% python3 -q
>>> import numpy as np
>>> np.set_printoptions(suppress=True, linewidth=140)
>>> W0 = np.loadtxt("run13.csv", delimiter=",")
>>> W0.round(3)
array([[-0.356,  0.712, -0.605],
       [-0.814, -0.554, -0.173],
       [-0.458,  0.431,  0.777]])
>>> vec = np.array([0, -1, 1])
>>> np.round(W0 @ (2 * vec), 3)
array([-2.634,  0.762,  0.693])
>>> np.round(W0 @ np.ones(3), 3)
array([-0.249, -1.541,  0.75 ])
>>> vec = np.array([-2, 4, 5])
>>> target = W0 @ vec
>>> target.round(3)
array([ 0.538, -1.451,  6.527])
>>> np.round(np.linalg.solve(W0, 3 * target), 3)
array([-6., 12., 15.])
>>> Y = W0 / np.sqrt((W0 ** 2).mean(axis=1, keepdims=True))
>>> np.linalg.matrix_rank(Y) == np.linalg.matrix_rank(W0)
np.True_
>>> ang = np.radians(60)
>>> Rm = np.eye(3)
>>> Rm[0, 0] = Rm[1, 1] = np.cos(ang)
>>> Rm[0, 1], Rm[1, 0] = -np.sin(ang), np.sin(ang)
>>> Rm.round(3)
array([[ 0.5  , -0.866,  0.   ],
       [ 0.866,  0.5  ,  0.   ],
       [ 0.   ,  0.   ,  1.   ]])
>>> Y = W0 @ Rm.T
>>> round(np.linalg.det(Rm), 3), np.trace(Rm)
(np.float64(1.0), np.float64(2.0))
>>> np.round(np.abs(Y - W0).max(axis=0), 3)
array([0.887, 0.665, 0.   ])
>>> np.allclose(np.linalg.norm(W0, axis=1), np.linalg.norm(Y, axis=1))
True
>>> np.round(np.linalg.norm(W0, 1), 3), round(np.linalg.norm(W0, np.inf), 3)
(np.float64(1.697), np.float64(1.673))
>>> np.round(np.linalg.norm(W0, axis=0), 3)
array([1., 1., 1.])
>>> np.round(W0[2] @ W0[1], 3)
np.float64(0.0)
>>> np.round(np.linalg.norm(W0[2] - W0[1]), 3)
np.float64(1.414)
>>> np.round(np.linalg.norm(W0, axis=1), 3)
array([1., 1., 1.])
>>> M = np.load("sample6.npy")
>>> M.round(3)
array([[0.333, 0.   , 0.333, 0.333, 0.   , 0.   ],
       [0.   , 0.5  , 0.   , 0.   , 0.5  , 0.   ],
       [0.   , 0.333, 0.333, 0.   , 0.333, 0.   ],
       [0.   , 0.   , 0.   , 1.   , 0.   , 0.   ],
       [0.   , 0.   , 0.   , 0.25 , 0.5  , 0.25 ],
       [0.2  , 0.2  , 0.   , 0.   , 0.2  , 0.4  ]])
>>> gram = M.T @ M
>>> np.round(np.linalg.svd(M, compute_uv=False) ** 2, 3)
array([1.283, 0.958, 0.26 , 0.218, 0.081, 0.022])
>>> gram.round(3)
array([[0.151, 0.04 , 0.111, 0.111, 0.04 , 0.08 ],
       [0.04 , 0.401, 0.111, 0.   , 0.401, 0.08 ],
       [0.111, 0.111, 0.222, 0.111, 0.111, 0.   ],
       [0.111, 0.   , 0.111, 1.174, 0.125, 0.062],
       [0.04 , 0.401, 0.111, 0.125, 0.651, 0.205],
       [0.08 , 0.08 , 0.   , 0.062, 0.205, 0.223]])
>>> ang = np.radians(36)
>>> Rm = np.eye(6)
>>> Rm[2, 2] = Rm[1, 1] = np.cos(ang)
>>> Rm[2, 1], Rm[1, 2] = -np.sin(ang), np.sin(ang)
>>> Rm.round(3)
array([[ 1.   ,  0.   ,  0.   ,  0.   ,  0.   ,  0.   ],
       [ 0.   ,  0.809,  0.588,  0.   ,  0.   ,  0.   ],
       [ 0.   , -0.588,  0.809,  0.   ,  0.   ,  0.   ],
       [ 0.   ,  0.   ,  0.   ,  1.   ,  0.   ,  0.   ],
       [ 0.   ,  0.   ,  0.   ,  0.   ,  1.   ,  0.   ],
       [ 0.   ,  0.   ,  0.   ,  0.   ,  0.   ,  1.   ]])
>>> Y = gram @ Rm.T
>>> np.round(np.abs(Y - gram).max(axis=0), 3)
array([0.   , 0.109, 0.257, 0.   , 0.   , 0.   ])
>>> np.allclose(np.linalg.norm(gram, axis=1), np.linalg.norm(Y, axis=1))
True
>>> np.allclose(gram @ gram.T, Y @ Y.T)
True
>>> O, V = np.linalg.qr(Rm[:, :3])[0], np.linalg.qr(Rm[:, 3:])[0]
>>> sigma = np.linalg.svd(O.T @ V, compute_uv=False)
>>> round(float(np.linalg.norm(O @ O.T - V @ V.T, 2)), 3)
1.0
>>> np.degrees(np.arccos(sigma.clip(0, 1)))
array([90., 90., 90.])
>>> sigma
array([0., 0., 0.])
>>> Y = np.array([[5, 3, 4, 0],
...     [5, 2, 2, 0],
...     [2, 5, 5, 1],
...     [1, 4, 3, 1],
...     [0, 0, 3, 3],
...     [2, 4, 1, 1]])
>>> F = Y.T @ Y
>>> F
array([[59, 47, 45,  5],
       [47, 70, 57, 13],
       [45, 57, 64, 18],
       [ 5, 13, 18, 12]])
>>> O, V = np.linalg.qr(F[:, :3])[0], np.linalg.qr(F[:, 3:])[0]
>>> sigma = np.linalg.svd(O.T @ V, compute_uv=False)
>>> sigma.round(3)
array([0.987])
>>> np.round(np.degrees(np.arccos(sigma.clip(0, 1))), 3)
array([9.108])
>>> round(float(np.linalg.norm(O @ O.T - V @ V.T, 2)), 3)
1.0
>>> ev, V = np.linalg.eigh(F)
>>> np.round(np.linalg.svd(F, compute_uv=False), 3)
array([167.194,  22.809,  11.775,   3.222])
>>> np.round(np.abs(V[:, -1]), 3)
array([0.515, 0.611, 0.586, 0.136])
>>> np.round(V.T @ F @ V, 3) + 0
array([[  3.222,   0.   ,   0.   ,   0.   ],
       [  0.   ,  11.775,   0.   ,   0.   ],
       [  0.   ,   0.   ,  22.809,   0.   ],
       [  0.   ,   0.   ,   0.   , 167.194]])
>>> np.round(np.linalg.eigvalsh(F + -1 * np.eye(4)), 3)
array([  2.222,  10.775,  21.809, 166.194])
>>> np.round(V.T @ V, 3) + 0
array([[1., 0., 0., 0.],
       [0., 1., 0., 0.],
       [0., 0., 1., 0.],
       [0., 0., 0., 1.]])
>>> rng = np.random.default_rng(61230)
>>> arr = rng.normal(size=(26, 5))
>>> arr = 3 * arr / np.linalg.norm(arr, axis=1, keepdims=True)
>>> arr.round(3)
array([[ 2.504, -0.42 ,  1.152, -1.035, -0.396],
       [-2.866, -0.467,  0.16 ,  0.729, -0.118],
       [ 0.579, -1.356,  1.948, -1.565, -0.763],
       [ 0.348,  0.335, -0.025, -0.541, -2.911],
       [-0.111, -0.597, -0.324,  2.532, -1.454],
       [ 1.101,  2.435, -0.934, -0.923,  0.362],
       [ 2.289,  0.014,  0.854, -0.983,  1.437],
       [-1.028,  0.882,  0.029,  2.122, -1.632],
       [-2.229,  1.13 ,  1.238, -0.937,  0.587],
       [ 0.442, -0.779, -0.784, -1.926, -1.968],
       [ 0.232,  1.372, -0.402,  0.488, -2.582],
       [ 1.006, -1.449,  0.909,  0.053, -2.249],
       [ 2.047,  0.075,  1.176, -1.784,  0.486],
       [-0.444,  0.474, -1.086, -0.941,  2.552],
       [-0.813,  0.504,  2.157, -1.124, -1.472],
       [ 1.757,  0.885,  1.291, -0.635,  1.749],
       [-1.359, -0.448, -1.394,  2.233,  0.149],
       [-0.338, -1.947, -0.301,  2.142,  0.644],
       [ 0.489, -0.866, -1.911,  2.08 , -0.179],
       [ 0.075,  0.457,  2.349,  0.167, -1.8  ],
       [-2.071, -0.133, -1.17 ,  1.517,  1.012],
       [ 0.64 ,  0.55 , -1.658, -2.315, -0.425],
       [-1.775, -0.833, -1.543,  0.445,  1.605],
       [-1.35 ,  0.23 ,  1.666, -1.372,  1.57 ],
       [ 0.382,  0.957, -0.699,  2.456, -1.192],
       [ 1.469,  1.448, -0.459, -1.86 ,  1.036]])
>>> Z = arr[[4, 19]].astype(float)
>>> for _ in range(5):
...     idx = np.linalg.norm(arr[:, None] - Z, axis=-1).argmin(axis=1)
...     Z = np.array([arr[idx == j].mean(axis=0) for j in range(2)])
... 
>>> idx
array([1, 0, 1, 1, 0, 1, 1, 0, 1, 1, 1, 1, 1, 0, 1, 1, 0, 0, 0, 1, 0, 1, 0, 1, 0, 1])
>>> np.bincount(idx)
array([10, 16])
>>> np.abs(Z[1] - Z[0]).argmax()
np.int64(3)
>>> Z.round(3)
array([[-0.912, -0.298, -0.824,  1.531,  0.139],
       [ 0.631,  0.339,  0.655, -1.018, -0.459]])
